>>> import numpy as np
>>> np.set_printoptions(suppress=True, linewidth=140)
>>> def rd(a):
...     return np.round(a, 2) + 0
... 
>>> M = np.load("arr.npy")
>>> M
array([[-1,  3, -1,  3, -1,  3],
       [ 3,  0,  3,  0,  3,  0],
       [ 2, -1,  2, -1,  2, -1],
       [-1,  3, -1,  3, -1,  3],
       [ 3,  0,  3,  0,  3,  0],
       [ 2, -1,  2, -1,  2, -1]])
>>> rd(M @ np.linalg.pinv(M) @ M)
array([[-1.,  3., -1.,  3., -1.,  3.],
       [ 3.,  0.,  3.,  0.,  3.,  0.],
       [ 2., -1.,  2., -1.,  2., -1.],
       [-1.,  3., -1.,  3., -1.,  3.],
       [ 3.,  0.,  3.,  0.,  3.,  0.],
       [ 2., -1.,  2., -1.,  2., -1.]])
>>> np.linalg.lstsq(M[:-1].T, M[-1])[2]
np.int32(2)
>>> rd(np.linalg.norm(M, 2) / np.linalg.norm(M))
np.float64(0.85)
>>> np.argsort(-np.linalg.norm(M, axis=0).round(6), kind="stable")[:3]
array([0, 2, 4])
>>> mat = np.loadtxt("test11.csv", delimiter=",")
>>> rd(mat)
array([[-10.22,   6.96,   3.23,  -6.74, -13.23, -11.37, -14.85],
       [ -9.92,   6.77,   3.09,  -6.53, -12.76, -10.92, -14.31],
       [ -8.13,   5.67,   2.3 ,  -5.3 , -10.07,  -8.39, -11.22],
       [ -7.7 ,   5.38,   2.1 ,  -5.  ,  -9.42,  -7.78, -10.47],
       [ -7.54,   5.28,   2.03,  -4.9 ,  -9.19,  -7.56, -10.2 ],
       [ -6.44,   4.55,   1.53,  -4.17,  -7.59,  -6.09,  -8.36],
       [ -6.14,   4.34,   1.39,  -3.97,  -7.17,  -5.7 ,  -7.87],
       [ -6.03,   4.26,   1.34,  -3.9 ,  -7.01,  -5.55,  -7.68],
       [ -4.03,   2.8 ,   0.44,  -2.63,  -4.29,  -3.1 ,  -4.5 ],
       [ -3.88,   2.69,   0.37,  -2.53,  -4.09,  -2.93,  -4.27],
       [ -3.55,   2.44,   0.23,  -2.33,  -3.68,  -2.57,  -3.79],
       [ -2.66,   1.73,  -0.13,  -1.8 ,  -2.6 ,  -1.67,  -2.53],
       [ -2.35,   1.47,  -0.24,  -1.61,  -2.24,  -1.39,  -2.12],
       [ -1.87,   1.08,  -0.39,  -1.33,  -1.72,  -0.99,  -1.53],
       [ -1.53,   0.81,  -0.46,  -1.13,  -1.39,  -0.75,  -1.15],
       [ -1.17,   0.54,  -0.5 ,  -0.91,  -1.04,  -0.53,  -0.79],
       [ -0.88,   0.33,  -0.48,  -0.72,  -0.78,  -0.38,  -0.54],
       [ -0.85,   0.31,  -0.48,  -0.69,  -0.75,  -0.36,  -0.51],
       [ -0.83,   0.3 ,  -0.47,  -0.68,  -0.74,  -0.35,  -0.5 ],
       [ -0.75,   0.25,  -0.46,  -0.62,  -0.67,  -0.31,  -0.44],
       [ -0.45,   0.1 ,  -0.34,  -0.4 ,  -0.41,  -0.19,  -0.24],
       [ -0.2 ,   0.02,  -0.18,  -0.19,  -0.19,  -0.09,  -0.1 ],
       [  0.27,   0.04,   0.31,   0.29,   0.29,   0.16,   0.14],
       [  0.91,   0.35,   1.18,   1.08,   1.16,   0.74,   0.56],
       [  2.13,   1.29,   2.9 ,   2.77,   3.29,   2.49,   1.84],
       [  2.41,   1.52,   3.26,   3.16,   3.83,   2.96,   2.2 ],
       [  2.62,   1.69,   3.53,   3.47,   4.25,   3.33,   2.48],
       [  3.09,   2.07,   4.1 ,   4.12,   5.17,   4.16,   3.12],
       [  3.35,   2.28,   4.41,   4.49,   5.7 ,   4.63,   3.49],
       [  5.31,   3.75,   6.5 ,   7.19,   9.76,   8.39,   6.52],
       [  5.75,   4.06,   6.92,   7.78,  10.68,   9.25,   7.22],
       [  6.23,   4.4 ,   7.36,   8.43,  11.69,  10.21,   8.01],
       [  6.56,   4.63,   7.67,   8.87,  12.39,  10.87,   8.56],
       [  6.87,   4.84,   7.95,   9.29,  13.05,  11.5 ,   9.08],
       [  6.94,   4.89,   8.01,   9.39,  13.21,  11.64,   9.2 ],
       [  7.59,   5.31,   8.57,  10.25,  14.58,  12.95,  10.29],
       [  7.64,   5.34,   8.61,  10.31,  14.68,  13.04,  10.37],
       [  8.3 ,   5.77,   9.17,  11.19,  16.09,  14.39,  11.51],
       [  9.2 ,   6.34,   9.9 ,  12.37,  18.02,  16.23,  13.07]])
>>> np.linalg.cond(mat) > 100
np.True_
>>> np.linalg.matrix_rank(mat, rtol=0.1)
np.int64(2)
